>>> import numpy as np
>>> np.set_printoptions(precision=2, suppress=True, linewidth=100, sign=" ")
>>> r0 = np.array([1, 2, -1, -2, 0])
>>> feats = r0[np.abs(np.subtract.outer(np.arange(5), np.arange(5)))]
>>> feats
array([[ 1,  2, -1, -2,  0],
       [ 2,  1,  2, -1, -2],
       [-1,  2,  1,  2, -1],
       [-2, -1,  2,  1,  2],
       [ 0, -2, -1,  2,  1]])
>>> def softmax(z):
...     e = np.exp(z - z.max(axis=-1, keepdims=True))
...     return e / e.sum(axis=-1, keepdims=True)
... 
>>> np.round(softmax(10 * feats[0]), 2) + 0
array([ 0.,  1.,  0.,  0.,  0.])
>>> softmax(feats).sum(axis=1)
array([ 1.,  1.,  1.,  1.,  1.])
>>> softmax(feats[0] + -1)
array([ 0.23,  0.64,  0.03,  0.01,  0.09])
>>> scores = feats @ feats.T / np.sqrt(5)
>>> np.round(softmax(scores + np.triu(np.full(scores.shape, -np.inf), 1)), 2) + 0
array([[ 1.  ,  0.  ,  0.  ,  0.  ,  0.  ],
       [ 0.01,  0.99,  0.  ,  0.  ,  0.  ],
       [ 0.  ,  0.02,  0.98,  0.  ,  0.  ],
       [ 0.  ,  0.  ,  0.  ,  1.  ,  0.  ],
       [ 0.  ,  0.  ,  0.  ,  0.06,  0.93]])
>>> np.round(softmax(scores), 2) + 0
array([[ 0.93,  0.06,  0.  ,  0.  ,  0.  ],
       [ 0.01,  0.98,  0.  ,  0.  ,  0.  ],
       [ 0.  ,  0.02,  0.96,  0.02,  0.  ],
       [ 0.  ,  0.  ,  0.  ,  0.98,  0.01],
       [ 0.  ,  0.  ,  0.  ,  0.06,  0.93]])
>>> softmax(scores).round(6).argmax(axis=1)
array([ 0,  1,  2,  3,  4])
>>> P = np.triu(np.array([[-1, -5, -4, -5, -3],
...     [-2, 4, -3, -5, -5],
...     [4, 0, 5, -5, 4],
...     [2, -1, -4, -4, 4],
...     [5, -5, -5, 0, -2]]), 1) + np.eye(5)
>>> M2 = P @ feats @ np.linalg.inv(P)
>>> np.trace(M2), np.trace(feats)
(np.float64(5.0), np.int64(5))
>>> np.poly(M2)
array([   1.,   -5.,  -17.,   63.,  102., -112.])
>>> np.linalg.matrix_rank(M2)
np.int64(5)
>>> rng = np.random.default_rng(76)
>>> idx = rng.permutation(5)
>>> M2 = feats[:, idx] * rng.choice([-1, 1], 5)
>>> M2
array([[ 0, -1, -2,  2, -1],
       [-2,  2, -1,  1, -2],
       [-1,  1,  2,  2,  1],
       [ 2,  2,  1, -1,  2],
       [ 1, -1,  2, -2,  0]])
>>> left, _, VT = np.linalg.svd(feats.T @ M2)
>>> np.round(left @ VT, 2) + 0
array([[ 0.,  0.,  0.,  0., -1.],
       [ 0.,  0.,  0.,  1.,  0.],
       [ 0.,  1.,  0.,  0.,  0.],
       [ 0.,  0.,  1.,  0.,  0.],
       [ 1.,  0.,  0.,  0.,  0.]])
>>> round(np.linalg.eigvals(M2).sum().real, 2)
np.float64(3.0)
>>> np.einsum("ij,ji->", M2, M2)
np.int64(29)
>>> np.poly(M2)
array([   1.,   -3.,  -10.,   21.,   67., -112.])
>>> np.einsum("ii->", M2)
np.int64(3)
>>> np.round(np.linalg.det(M2[::-1]), 2)
np.float64(112.0)
>>> np.kron(np.eye(2, dtype=int), M2)
array([[ 0, -1, -2,  2, -1,  0,  0,  0,  0,  0],
       [-2,  2, -1,  1, -2,  0,  0,  0,  0,  0],
       [-1,  1,  2,  2,  1,  0,  0,  0,  0,  0],
       [ 2,  2,  1, -1,  2,  0,  0,  0,  0,  0],
       [ 1, -1,  2, -2,  0,  0,  0,  0,  0,  0],
       [ 0,  0,  0,  0,  0,  0, -1, -2,  2, -1],
       [ 0,  0,  0,  0,  0, -2,  2, -1,  1, -2],
       [ 0,  0,  0,  0,  0, -1,  1,  2,  2,  1],
       [ 0,  0,  0,  0,  0,  2,  2,  1, -1,  2],
       [ 0,  0,  0,  0,  0,  1, -1,  2, -2,  0]])
>>> round(float(np.linalg.det(M2.T)), 2)
112.0
>>> round(np.linalg.det(2 * M2), 2), round(float(np.linalg.det(M2)), 2)
(np.float64(3584.0), 112.0)
>>> M2 = np.array([[-2, 0, 0, 0, 2, -1, 1, -1, 0, -2],
...     [1, -2, 0, -2, 1, -2, 2, -1, -1, 2],
...     [-2, 1, -2, 0, -1, 2, 1, 0, 2, 1],
...     [2, 2, -2, 2, 1, 1, -1, -1, 2, -1],
...     [-1, -1, -1, 1, -2, 0, 0, -2, 0, 1],
...     [1, 1, 2, 1, -1, 0, 1, -1, 0, -2],
...     [1, 0, 2, -1, 0, -1, -2, -1, 2, -2],
...     [2, 2, -2, 1, 1, 0, -2, 2, 2, -2],
...     [2, -2, 2, 1, 0, 0, 0, -1, 0, -1],
...     [-2, 2, -1, 2, 1, -2, -1, 0, 2, -1]])
>>> F = M2 + M2.T
>>> F
array([[-4,  1, -2,  2,  1,  0,  2,  1,  2, -4],
       [ 1, -4,  1,  0,  0, -1,  2,  1, -3,  4],
       [-2,  1, -4, -2, -2,  4,  3, -2,  4,  0],
       [ 2,  0, -2,  4,  2,  2, -2,  0,  3,  1],
       [ 1,  0, -2,  2, -4, -1,  0, -1,  0,  2],
       [ 0, -1,  4,  2, -1,  0,  0, -1,  0, -4],
       [ 2,  2,  3, -2,  0,  0, -4, -3,  2, -3],
       [ 1,  1, -2,  0, -1, -1, -3,  4,  1, -2],
       [ 2, -3,  4,  3,  0,  0,  2,  1,  0,  1],
       [-4,  4,  0,  1,  2, -4, -3, -2,  1, -2]])
>>> left, s, VT = np.linalg.svd(F, full_matrices=False)
>>> np.abs(left[:, 0]).round(6).argmax()
np.int64(1)
>>> idx = rng.permutation(10)
>>> idx
array([ 2,  4,  3,  9,  6,  0,  1,  7,  8,  5])
>>> M2 = F[idx][:, idx]
>>> np.diag(M2)
array([-4, -4,  4, -2, -4, -4, -4,  4,  0,  0])
>>> np.allclose(M2, F)
False
>>> M2
array([[-4, -2, -2,  0,  3, -2,  1, -2,  4,  4],
       [-2, -4,  2,  2,  0,  1,  0, -1,  0, -1],
       [-2,  2,  4,  1, -2,  2,  0,  0,  3,  2],
       [ 0,  2,  1, -2, -3, -4,  4, -2,  1, -4],
       [ 3,  0, -2, -3, -4,  2,  2, -3,  2,  0],
       [-2,  1,  2, -4,  2, -4,  1,  1,  2,  0],
       [ 1,  0,  0,  4,  2,  1, -4,  1, -3, -1],
       [-2, -1,  0, -2, -3,  1,  1,  4,  1, -1],
       [ 4,  0,  3,  1,  2,  2, -3,  1,  0,  0],
       [ 4, -1,  2, -4,  0,  0, -1, -1,  0,  0]])
>>> r0 = np.array([3, 3, -1])
>>> np.cross(F[7, :3], F[9, :3])
array([ 8,  8,  8])
>>> np.polyval(r0, F[7])
array([ 5,  5,  5, -1, -1, -1, 17, 59,  5,  5])
>>> np.array([np.convolve(row, r0, "same") for row in F])
array([[ -9,   1,  -1,  11,   1,   5,   9,   7,  -7, -14],
       [ -9, -10,   7,  -1,  -3,   3,  10,  -8,   2,  15],
       [ -3,  -7, -19,  -8,   8,  23,  -1,   3,  14,  -4],
       [  6,  -8,   6,  20,   8,  -2,  -8,  11,  12,   0],
       [  3,  -7,   0,  -4, -17,   1,  -2,  -3,   7,   6],
       [ -3,   9,  19,  -1,  -5,   1,  -3,  -3, -11, -12],
       [ 12,  13,   1,  -9,   2, -12, -21,   1,   0, -11],
       [  6,  -4,  -7,  -1,  -6, -11,   4,  18,  -7,  -7],
       [ -3,   1,  24,   5,  -3,   6,   9,   1,   2,   3],
       [  0,  16,  -1,   9,  -7, -23, -11,   0,  -1,  -7]])
>>> np.convolve(F[7], r0)
array([  3,   6,  -4,  -7,  -1,  -6, -11,   4,  18,  -7,  -7,   2])
